$ python3 -q
>>> import numpy as np
>>> from numpy import linalg as LA
>>> np.set_printoptions(precision=2, suppress=True, linewidth=140)
>>> M = np.loadtxt("layer18.csv", delimiter=",")
>>> M
array([[3., 2., 1.],
       [1., 0., 3.],
       [1., 0., 3.]])
>>> cov = M.T @ M
>>> cov
array([[11.,  6.,  9.],
       [ 6.,  4.,  2.],
       [ 9.,  2., 19.]])
>>> np.round(LA.eigvalsh(cov)[::-1], 2) + 0
array([26.,  8.,  0.])
>>> (M @ M.T).shape
(3, 3)
>>> LA.matrix_rank(cov)
np.int64(2)
>>> np.allclose(cov, cov.T)
True
>>> left, sigma, Vt = LA.svd(M)
>>> sigma.round(2) + 0
array([5.1 , 2.83, 0.  ])
>>> np.argmax(sigma[:-1] / (sigma[1:] + 1e-6)) + 1
np.int64(2)
>>> M2 = left[:, :2] @ np.diag(sigma[:2]) @ Vt[:2]
>>> round(float(np.abs(M - M2).max()), 2)
0.0
>>> LA.matrix_rank(M2)
np.int64(2)
>>> rank = LA.matrix_rank(M)
>>> rank
np.int64(2)
>>> N = LA.svd(M)[2][rank:].T
>>> [int(LA.matrix_rank(np.delete(M, i, axis=0))) for i in range(3)]
[1, 2, 2]
>>> np.allclose(M @ N, 0)
True
>>> N[:, 0] / N[np.abs(N[:, 0]).round(6).argmax(), 0]
array([-0.75,  1.  ,  0.25])
>>> arr = np.loadtxt("sample1.csv", delimiter=",")
>>> arr
array([[ 0., -1.,  0.],
       [-1.,  2., -1.],
       [ 0., -1.,  1.]])
>>> x0 = np.array([2, 1, 3])
>>> M @ np.eye(3)[1]
array([2., 0., 0.])
>>> np.sign((M @ x0).round(6))
array([1., 1., 1.])
>>> (M @ x0).argmax()
np.int64(0)
>>> (M * x0).sum(axis=1)
array([11., 11., 11.])
>>> M @ (2 * x0)
array([22., 22., 22.])
>>> ev, vecs = LA.eig(arr)
>>> np.round(arr @ vecs[:, 0] - ev[0] * vecs[:, 0], 2) + 0
array([0., 0., 0.])
>>> round(float(np.prod(ev)), 2)
-1.0
>>> np.sort(LA.eigvals(LA.inv(arr)))
array([-1.88,  0.35,  1.53])
>>> np.sort(LA.eigvals(arr @ arr))
array([0.28, 0.43, 8.29])
